$ python -q
>>> import numpy as np
>>> from numpy import linalg as LA
>>> np.set_printoptions(precision=1, suppress=True, linewidth=200)
>>> M2 = np.array([[-0.5, -0.5, 0.6],
...     [0.1, -0.4, 0.2],
...     [-0.6, 1.2, 2.3],
...     [-0.9, 1.8, -0.5]])
>>> Z = np.array([[0.0, -0.3, -0.3, -1.7],
...     [0.4, -1.0, 1.4, 0.5],
...     [-0.2, -1.1, 0.0, -2.1]])
>>> arr = M2 @ Z
>>> arr.round(1) + 0
array([[-0.3,  0. , -0.5, -0.7],
       [-0.2,  0.1, -0.6, -0.8],
       [ 0. , -3.6,  1.9, -3.2],
       [ 0.8, -1. ,  2.8,  3.5]])
>>> rng = np.random.default_rng(21802)
>>> M2 = arr + rng.integers(-2, 3, (4, 3)) @ rng.integers(-2, 3, (3, 4))
>>> M2
array([[-1.3,  1. , -0.5, -7.7],
       [ 0.8,  3.1,  1.4,  2.2],
       [-2. , -5.5,  1.9, -7.2],
       [ 6.8,  9. ,  0.8, -0.5]])
>>> LA.matrix_rank(M2 - arr, tol=1e-8)
np.int64(3)
>>> np.round(LA.svd(M2 - arr, compute_uv=False), 1) + 0
array([12.9,  9. ,  2.5,  0. ])
>>> M2 - arr
array([[-1.,  1.,  0., -7.],
       [ 1.,  3.,  2.,  3.],
       [-2., -2.,  0., -4.],
       [ 6., 10., -2., -4.]])
>>> P = np.triu(np.array([[1, 1, 2, 1], [1, 0, 2, 1], [1, 0, 2, 0], [2, 2, 2, 2]]), 1) + np.eye(4)
>>> M2 = P @ arr @ LA.inv(P)
>>> np.round(P @ arr - arr @ P, 1) + 0
array([[ 0.7, -7.6,  6.6, -3.4],
       [ 0.9, -7.9,  6.6, -2.9],
       [ 0. ,  0. ,  7.1,  3.5],
       [ 0. , -0.8,  0.3,  0.2]])
>>> M2.round(1) + 0
array([[ 0.3, -8.3, 21.2,  3.6],
       [ 0.7, -8.6, 21.8,  4.2],
       [ 0. , -3.6,  9. ,  0.3],
       [ 0.8, -1.8,  4.8,  4.5]])
>>> LA.matrix_rank(M2)
np.int64(3)
>>> np.round(LA.det(M2), 1)
np.float64(-0.0)
